$ python3 -q
>>> import numpy as np
>>> np.set_printoptions(precision=2, suppress=True, linewidth=100, sign=" ")
>>> rng = np.random.default_rng(6901)
>>> th = np.sort(rng.uniform(-2, 2, 16))
>>> W0 = np.c_[th, th ** 2, th ** 3] @ np.array([[5, 0, 1, 4, 1, 4, 3], [2, 3, 5, 5, 3, 3, 2], [5, 2, 2, 1, 2, 3, 5]])
>>> print(W0)
[[-38.43  -3.26   2.29   3.74  -5.2  -18.25 -34.56]
 [-27.44  -1.18   2.92   2.75  -2.89 -12.94 -24.04]
 [-22.84  -0.43   3.01   2.24  -2.02 -10.76 -19.67]
 [-21.28  -0.2    3.01   2.05  -1.74 -10.03 -18.19]
 [-16.97   0.37   2.92   1.48  -1.03  -8.03 -14.16]
 [-14.86   0.6    2.81   1.17  -0.73  -7.07 -12.21]
 [-11.12   0.9    2.47   0.56  -0.27  -5.38  -8.78]
 [-10.65   0.93   2.41   0.48  -0.22  -5.17  -8.35]
 [ -8.25   1.     2.05   0.05  -0.02  -4.11  -6.22]
 [ -1.96   0.34   0.26  -0.86  -0.05  -1.29  -1.17]
 [ -1.52   0.23   0.11  -0.79  -0.08  -1.05  -0.89]
 [ -0.79   0.07  -0.04  -0.53  -0.09  -0.59  -0.46]
 [  3.85   1.09   2.15   3.57   1.61   3.31   2.81]
 [  4.62   1.43   2.71   4.26   2.02   3.98   3.45]
 [ 15.99   7.    10.8   12.73   8.15  13.12  13.69]
 [ 16.     7.01  10.8   12.73   8.16  13.13  13.7 ]]
>>> U, sig, Vh = np.linalg.svd(W0)
>>> print(sig.round(2) + 0)
[ 96.74  29.82   5.2    0.     0.     0.     0.  ]
>>> A2 = U[:, :3] @ np.diag(sig[:3]) @ Vh[:3]
>>> print(np.round(np.abs(W0 - A2).max(), 2))
0.0
>>> print(round(np.linalg.norm(W0 - A2) / np.linalg.norm(W0), 2))
0.0
>>> print(np.linalg.matrix_rank(A2))
3
>>> th = np.radians(60)
>>> R = np.eye(7)
>>> R[5, 5] = R[1, 1] = np.cos(th)
>>> R[5, 1], R[1, 5] = -np.sin(th), np.sin(th)
>>> print(R)
[[ 1.    0.    0.    0.    0.    0.    0.  ]
 [ 0.    0.5   0.    0.    0.    0.87  0.  ]
 [ 0.    0.    1.    0.    0.    0.    0.  ]
 [ 0.    0.    0.    1.    0.    0.    0.  ]
 [ 0.    0.    0.    0.    1.    0.    0.  ]
 [ 0.   -0.87  0.    0.    0.    0.5   0.  ]
 [ 0.    0.    0.    0.    0.    0.    1.  ]]
>>> A2 = W0 @ R.T
>>> print(np.allclose(np.linalg.norm(W0, axis=1), np.linalg.norm(A2, axis=1)))
True
>>> print(np.round(np.linalg.det(R), 2), np.trace(R))
1.0 6.0
>>> print(np.allclose(W0 @ W0.T, A2 @ A2.T))
True
>>> U, sig, Vh = np.linalg.svd(W0)
>>> evecs = Vh[:(sig > 1e-8).sum()]
>>> x = W0[15] + -3 * W0[8] + rng.integers(2) * np.eye(7)[4]
>>> print(x)
[ 40.76   4.01   4.66  12.59   9.21  25.46  32.36]
>>> print(np.allclose(evecs.T @ evecs @ x, x))
False
>>> print(np.diag(evecs.T @ evecs))
[ 0.53  0.36  0.47  0.75  0.17  0.25  0.47]
>>> print(np.linalg.cond(W0) > 100)
True
>>> print(np.linalg.matrix_rank(W0, rtol=0.1))
2
>>> C2 = np.cov(W0, rowvar=False)
>>> print(np.argsort(-W0.std(axis=0).round(6), kind="stable"))
[ 0  6  5  3  4  2  1]
>>> print(np.polyfit(W0[:, 4], W0[:, 1], 1))
[ 0.73  0.74]
>>> print(np.median(W0, axis=0))
[-9.45  0.49  2.59  1.77 -0.15 -4.64 -7.29]
>>> print(round(float(np.corrcoef(W0[:, 4], W0[:, 1])[0, 1]), 2))
0.98
>>> print(np.corrcoef(W0.T))
[[ 1.    0.84  0.47  0.49  0.91  0.99  1.  ]
 [ 0.84  1.    0.84  0.79  0.98  0.9   0.84]
 [ 0.47  0.84  1.    0.96  0.79  0.6   0.45]
 [ 0.49  0.79  0.96  1.    0.77  0.62  0.46]
 [ 0.91  0.98  0.79  0.77  1.    0.96  0.91]
 [ 0.99  0.9   0.6   0.62  0.96  1.    0.98]
 [ 1.    0.84  0.45  0.46  0.91  0.98  1.  ]]
>>> print(np.argwhere(np.triu(np.abs(np.corrcoef(W0.T)) > 0.8, 1)))
[[ 0  1]
 [ 0  4]
 [ 0  5]
 [ 0  6]
 [ 1  2]
 [ 1  4]
 [ 1  5]
 [ 1  6]
 [ 2  3]
 [ 4  5]
 [ 4  6]
 [ 5  6]]
>>> th = np.sort(rng.uniform(-2, 2, 18))
>>> m1 = np.c_[th, th ** 2, th ** 3] @ np.array([[9, -4, -6, -9], [5, -9, -2, 5], [3, 5, -5, -5]])
>>> print(m1)
[[-20.7  -63.18  40.97  73.33]
 [-20.63 -62.93  40.81  73.08]
 [-10.97 -25.52  18.06  35.87]
 [ -7.56 -12.05  10.2   21.37]
 [ -6.17  -7.11   7.29  15.52]
 [ -5.88  -6.17   6.72  14.32]
 [ -5.54  -5.15   6.1   12.99]
 [ -5.49  -4.97   5.99  12.76]
 [ -4.64  -2.75   4.55   9.61]
 [ -3.69  -0.96   3.2    6.55]
 [  4.28  -2.53  -2.82  -2.96]
 [ 11.09  -6.06  -7.95  -6.17]
 [ 27.1   -9.44 -22.52 -14.44]
 [ 27.57  -9.46 -22.98 -14.71]
 [ 31.19  -9.52 -26.6  -16.86]
 [ 52.23  -6.67 -49.02 -30.82]
 [ 56.41  -5.61 -53.69 -33.85]
 [ 60.44  -4.47 -58.23 -36.83]]
>>> Ac = m1 - m1.mean(axis=0)
>>> evecs = np.linalg.svd(Ac)[2][:3]
>>> A2 = Ac - Ac @ evecs.T @ evecs
>>> print(np.round(np.cov(Ac @ evecs.T, rowvar=False), 2) + 0)
[[ 2552.93     0.       0.  ]
 [    0.     281.29     0.  ]
 [    0.       0.       6.  ]]
>>> print(np.round(A2.std(axis=0), 2) + 0)
[ 0.  0.  0.  0.]
>>> E = np.load("w.npy")
>>> print(E)
[[ 10   4   5   8   6   4]
 [  4   8   6   7   5   8]
 [  5   6   2   3   2   4]
 [  8   7   3   6   1   6]
 [  6   5   2   1   8   3]
 [  4   8   4   6   3   0]]
>>> evals, evecs = np.linalg.eigh(E)
>>> print((evals > 1e-8).sum(), (evals < -1e-8).sum())
4 2
>>> f = np.array([-1, -1, 1, -2, 0, 1])
>>> A2 = E + np.outer(f, np.eye(6)[4])
>>> print(np.linalg.matrix_rank(np.linalg.inv(A2) - np.linalg.inv(E), tol=1e-8))
1
>>> print(round(np.linalg.eigvalsh(E).min(), 2))
-5.31
>>> print(np.all(np.linalg.eigvalsh(E) > 0))
False
